% python3 -q
>>> import numpy as np
>>> np.set_printoptions(precision=3, suppress=True, linewidth=100)
>>> m1 = np.loadtxt("x.csv", delimiter=",")
>>> m1
array([[0., 0., 1., 0.],
       [0., 0., 1., 1.],
       [1., 1., 0., 0.],
       [0., 1., 0., 0.]])
>>> # symmetric, so the eigenvalues are real
>>> q = m1.astype(float).copy()
>>> for j in range(4):
...     q[:, j] -= q[:, :j] @ (q[:, :j].T @ q[:, j])
...     q[:, j] /= np.linalg.norm(q[:, j])
... 
>>> print(np.round(q.T @ q, 3) + 0)
[[1. 0. 0. 0.]
 [0. 1. 0. 0.]
 [0. 0. 1. 0.]
 [0. 0. 0. 1.]]
>>> w, V = np.linalg.eigh(m1)
>>> w
array([-1.618, -0.618,  0.618,  1.618])
>>> print(np.linalg.svd(m1, compute_uv=False))
[1.618 1.618 0.618 0.618]
>>> (w > 1e-8).sum(), (w < -1e-8).sum()
(np.int64(2), np.int64(2))
>>> np.round(V.T @ m1 @ V, 3) + 0
array([[-1.618,  0.   ,  0.   ,  0.   ],
       [ 0.   , -0.618,  0.   ,  0.   ],
       [ 0.   ,  0.   ,  0.618,  0.   ],
       [ 0.   ,  0.   ,  0.   ,  1.618]])
>>> J = np.loadtxt("data.csv", delimiter=",")
>>> J
array([[ 5.,  5.,  7.],
       [ 5., 10., 11.],
       [ 7., 11., 13.]])
>>> # null space of dimension 1
>>> w, V = np.linalg.eigh(J)
>>> vec = np.array([2, 2, 0])
>>> print(np.linalg.eigvalsh(J[1:, 1:]))
[ 0.398 22.602]
>>> V * np.abs(w) @ V.T
array([[ 5.,  5.,  7.],
       [ 5., 10., 11.],
       [ 7., 11., 13.]])
>>> vec @ J @ vec
np.float64(100.0)
>>> np.abs(J).sum(axis=1).max(), round(float(np.abs(w).max()), 3)
(np.float64(31.0), 26.083)
>>> round(np.linalg.det(J.T), 3)
np.float64(-0.0)
>>> np.round(np.linalg.eigvals(J), 3) + 0
array([26.083,  1.917,  0.   ])
>>> U, sigma, Vt = np.linalg.svd(J)
>>> print(np.argmax(sigma[:-1] / (sigma[1:] + 1e-6)) + 1)
2
>>> sigma.round(3) + 0
array([26.083,  1.917,  0.   ])
>>> out = U[:, :2] @ np.diag(sigma[:2]) @ Vt[:2]
>>> np.linalg.matrix_rank(out)
np.int64(2)
>>> np.linalg.matrix_rank(J, rtol=0.05)
np.int64(2)
>>> w, V = np.linalg.eigh(J)
>>> print(np.abs(V[:, -1]))
[0.377 0.6   0.706]
>>> V @ np.diag(w) @ V.T
array([[ 5.,  5.,  7.],
       [ 5., 10., 11.],
       [ 7., 11., 13.]])
>>> (w > 1e-8).sum(), (w < -1e-8).sum()
(np.int64(2), np.int64(0))
>>> np.all(np.linalg.eigvalsh(m1) > 0)
np.False_
>>> [round(float(np.linalg.det(m1[:i, :i])), 2) + 0 for i in range(1, 5)]
[0.0, 0.0, 0.0, 1.0]
>>> cent = 5 * np.array([[1.4, -0.7, 0.2], [0.7, -0.2, 1.4], [-0.2, 1.1, 1.1]])
>>> rng = np.random.default_rng(4080)
>>> lab = rng.integers(0, 3, 25)
>>> arr = cent[lab] + rng.normal(size=(25, 3))
>>> arr
array([[ 8.534, -2.918,  1.358],
       [ 8.323, -3.995,  0.149],
       [ 7.508, -4.351,  1.828],
       [ 1.888,  0.478,  6.581],
       [ 2.792, -2.398,  7.415],
       [ 2.944,  0.068,  7.624],
       [ 8.037, -4.079,  2.125],
       [-1.328,  3.262,  5.324],
       [-1.419,  3.95 ,  7.507],
       [ 3.727, -0.091,  8.079],
       [-1.233,  4.135,  5.055],
       [ 6.57 , -3.13 ,  1.599],
       [ 3.454, -0.438,  6.892],
       [ 7.515, -2.966,  0.302],
       [ 2.742, -0.938,  6.856],
       [-1.439,  5.33 ,  5.666],
       [ 4.185, -2.05 ,  6.25 ],
       [-1.051,  5.56 ,  7.993],
       [-1.081,  4.852,  6.006],
       [ 5.85 , -1.834,  0.893],
       [ 3.478, -0.953,  7.889],
       [-2.139,  5.178,  5.747],
       [ 7.356, -4.13 ,  1.82 ],
       [ 2.72 , -1.453,  6.451],
       [-2.288,  7.349,  4.742]])
>>> proj = np.triu(np.array([[3, -1, -2], [-2, 3, -2], [3, 0, -2]]), 1) + np.eye(3)
>>> out = proj @ J @ np.linalg.inv(proj)
>>> print(np.trace(out), np.trace(J))
28.0 28.0
>>> feats = np.array([[1, -1, -2, 3], [-1, 1, -1, -2], [-2, -1, 1, -1], [3, -2, -1, 1]])
>>> (feats - feats.T) / 2
array([[0., 0., 0., 0.],
       [0., 0., 0., 0.],
       [0., 0., 0., 0.],
       [0., 0., 0., 0.]])
>>> print(np.round(np.linalg.det(feats), 3))
45.0
>>> feats @ feats
array([[15, -6, -6, 10],
       [-6,  7,  2, -6],
       [-6,  2,  7, -6],
       [10, -6, -6, 15]])
>>> np.trace(feats)
np.int64(4)
>>> np.linalg.matrix_power(feats, 3)
array([[ 63, -35, -40,  73],
       [-35,  23,  13, -40],
       [-40,  13,  23, -35],
       [ 73, -40, -35,  63]])
>>> out = np.c_[arr[:, :1] @ np.array([[5]]), np.array([-2, -1, -2, -1, 1, -1, 1, 2, -1, -1, -2, 1, 1, 0, -2, 0, -2, -1, 2, -1, -1, 2, 0, -2, 2])]
>>> out
array([[ 42.668,  -2.   ],
       [ 41.613,  -1.   ],
       [ 37.538,  -2.   ],
       [  9.441,  -1.   ],
       [ 13.958,   1.   ],
       [ 14.72 ,  -1.   ],
       [ 40.185,   1.   ],
       [ -6.64 ,   2.   ],
       [ -7.095,  -1.   ],
       [ 18.636,  -1.   ],
       [ -6.164,  -2.   ],
       [ 32.848,   1.   ],
       [ 17.272,   1.   ],
       [ 37.575,   0.   ],
       [ 13.708,  -2.   ],
       [ -7.193,   0.   ],
       [ 20.927,  -2.   ],
       [ -5.254,  -1.   ],
       [ -5.407,   2.   ],
       [ 29.252,  -1.   ],
       [ 17.391,  -1.   ],
       [-10.697,   2.   ],
       [ 36.781,   0.   ],
       [ 13.598,  -2.   ],
       [-11.442,   2.   ]])
>>> print(np.round(np.linalg.norm(out - arr @ np.linalg.lstsq(arr, out)[0], axis=0), 3) + 0)
[0.    6.398]
>>> vec = np.array([8, 0, -5, 0])
>>> h1 = np.maximum(feats @ vec, 0)
>>> feats * (h1 > 1e-9)[:, None]
array([[ 1, -1, -2,  3],
       [ 0,  0,  0,  0],
       [ 0,  0,  0,  0],
       [ 3, -2, -1,  1]])
>>> np.maximum(feats @ vec, 0) - np.maximum(-feats @ vec, 0)
array([ 18,  -3, -21,  29])
>>> np.maximum(feats @ (3 * vec), 0)
array([54,  0,  0, 87])
